>>> import numpy as np
>>> np.set_printoptions(precision=2, suppress=True, linewidth=100)
>>> A = np.loadtxt("out5.csv", delimiter=",")
>>> A
array([[0., 0., 0., 0., 0., 0., 0., 0., 2., 0.],
       [0., 0., 0., 0., 0., 0., 0., 0., 0., 2.],
       [0., 2., 0., 0., 2., 0., 0., 0., 0., 0.],
       [2., 0., 0., 1., 0., 0., 0., 0., 0., 0.],
       [0., 0., 1., 0., 2., 0., 0., 0., 0., 0.],
       [0., 0., 2., 0., 0., 0., 0., 2., 0., 2.],
       [1., 0., 0., 2., 0., 0., 0., 2., 0., 0.],
       [0., 0., 0., 0., 0., 0., 2., 2., 0., 0.],
       [0., 0., 2., 0., 2., 0., 0., 0., 0., 0.],
       [0., 2., 1., 0., 0., 1., 0., 0., 0., 0.],
       [0., 1., 0., 2., 0., 0., 0., 0., 0., 0.],
       [0., 1., 0., 0., 0., 0., 1., 0., 2., 0.]])
>>> f, v = A[9], A[6]
>>> print(f @ f)
6.0
>>> f @ v
np.float64(0.0)
>>> p = (f @ v) / (f @ f) * f
>>> round(np.linalg.norm(f + v) ** 2 + np.linalg.norm(f - v) ** 2, 2)
np.float64(30.0)
>>> np.outer(f, v)
array([[0., 0., 0., 0., 0., 0., 0., 0., 0., 0.],
       [2., 0., 0., 4., 0., 0., 0., 4., 0., 0.],
       [1., 0., 0., 2., 0., 0., 0., 2., 0., 0.],
       [0., 0., 0., 0., 0., 0., 0., 0., 0., 0.],
       [0., 0., 0., 0., 0., 0., 0., 0., 0., 0.],
       [1., 0., 0., 2., 0., 0., 0., 2., 0., 0.],
       [0., 0., 0., 0., 0., 0., 0., 0., 0., 0.],
       [0., 0., 0., 0., 0., 0., 0., 0., 0., 0.],
       [0., 0., 0., 0., 0., 0., 0., 0., 0., 0.],
       [0., 0., 0., 0., 0., 0., 0., 0., 0., 0.]])
>>> np.linalg.matrix_rank(np.outer(f, v))
np.int64(1)
>>> p
array([0., 0., 0., 0., 0., 0., 0., 0., 0., 0.])
>>> rng = np.random.default_rng(73)
>>> z = rng.permutation(10)
>>> other = A[:, z] * rng.choice([-1, 1], 10)
>>> other
array([[ 0., -0., -2.,  0.,  0., -0.,  0.,  0., -0.,  0.],
       [ 0., -0., -0.,  0.,  0., -0.,  0.,  0., -0.,  2.],
       [ 2., -0., -0.,  0.,  0., -0.,  0.,  0., -2.,  0.],
       [ 0., -0., -0.,  0.,  1., -0.,  0.,  2., -0.,  0.],
       [ 2., -0., -0.,  0.,  0., -1.,  0.,  0., -0.,  0.],
       [ 0., -0., -0.,  2.,  0., -2.,  0.,  0., -0.,  2.],
       [ 0., -0., -0.,  2.,  2., -0.,  0.,  1., -0.,  0.],
       [ 0., -2., -0.,  2.,  0., -0.,  0.,  0., -0.,  0.],
       [ 2., -0., -0.,  0.,  0., -2.,  0.,  0., -0.,  0.],
       [ 0., -0., -0.,  0.,  0., -1.,  1.,  0., -2.,  0.],
       [ 0., -0., -0.,  0.,  2., -0.,  0.,  0., -1.,  0.],
       [ 0., -1., -2.,  0.,  0., -0.,  0.,  0., -1.,  0.]])
>>> Uu, _, Vh = np.linalg.svd(A.T @ other)
>>> np.round(Uu @ Vh, 2) + 0
array([[ 0.,  0.,  0.,  0.,  0.,  0.,  0.,  1.,  0.,  0.],
       [ 0.,  0.,  0.,  0.,  0.,  0.,  0.,  0., -1.,  0.],
       [ 0.,  0.,  0.,  0.,  0., -1.,  0.,  0.,  0.,  0.],
       [ 0.,  0.,  0.,  0.,  1.,  0.,  0.,  0.,  0.,  0.],
       [ 1.,  0.,  0.,  0.,  0.,  0.,  0.,  0.,  0.,  0.],
       [ 0.,  0.,  0.,  0.,  0.,  0.,  1.,  0.,  0.,  0.],
       [ 0., -1.,  0.,  0.,  0.,  0.,  0.,  0.,  0.,  0.],
       [ 0.,  0.,  0.,  1.,  0.,  0.,  0.,  0.,  0.,  0.],
       [ 0.,  0., -1.,  0.,  0.,  0.,  0.,  0.,  0.,  0.],
       [ 0.,  0.,  0.,  0.,  0.,  0.,  0.,  0.,  0.,  1.]])
>>> print(np.round(np.linalg.lstsq(A, other)[0], 2) + 0)
[[ 0.  0.  0.  0.  0.  0.  0.  1.  0.  0.]
 [ 0.  0.  0.  0.  0.  0.  0.  0. -1.  0.]
 [ 0.  0.  0.  0.  0. -1.  0.  0.  0.  0.]
 [ 0.  0.  0.  0.  1.  0.  0.  0.  0.  0.]
 [ 1.  0.  0.  0.  0.  0.  0.  0.  0.  0.]
 [ 0.  0.  0.  0.  0.  0.  1.  0.  0.  0.]
 [ 0. -1.  0.  0.  0.  0.  0.  0.  0.  0.]
 [ 0.  0.  0.  1.  0.  0.  0.  0.  0.  0.]
 [ 0.  0. -1.  0.  0.  0.  0.  0.  0.  0.]
 [ 0.  0.  0.  0.  0.  0.  0.  0.  0.  1.]]
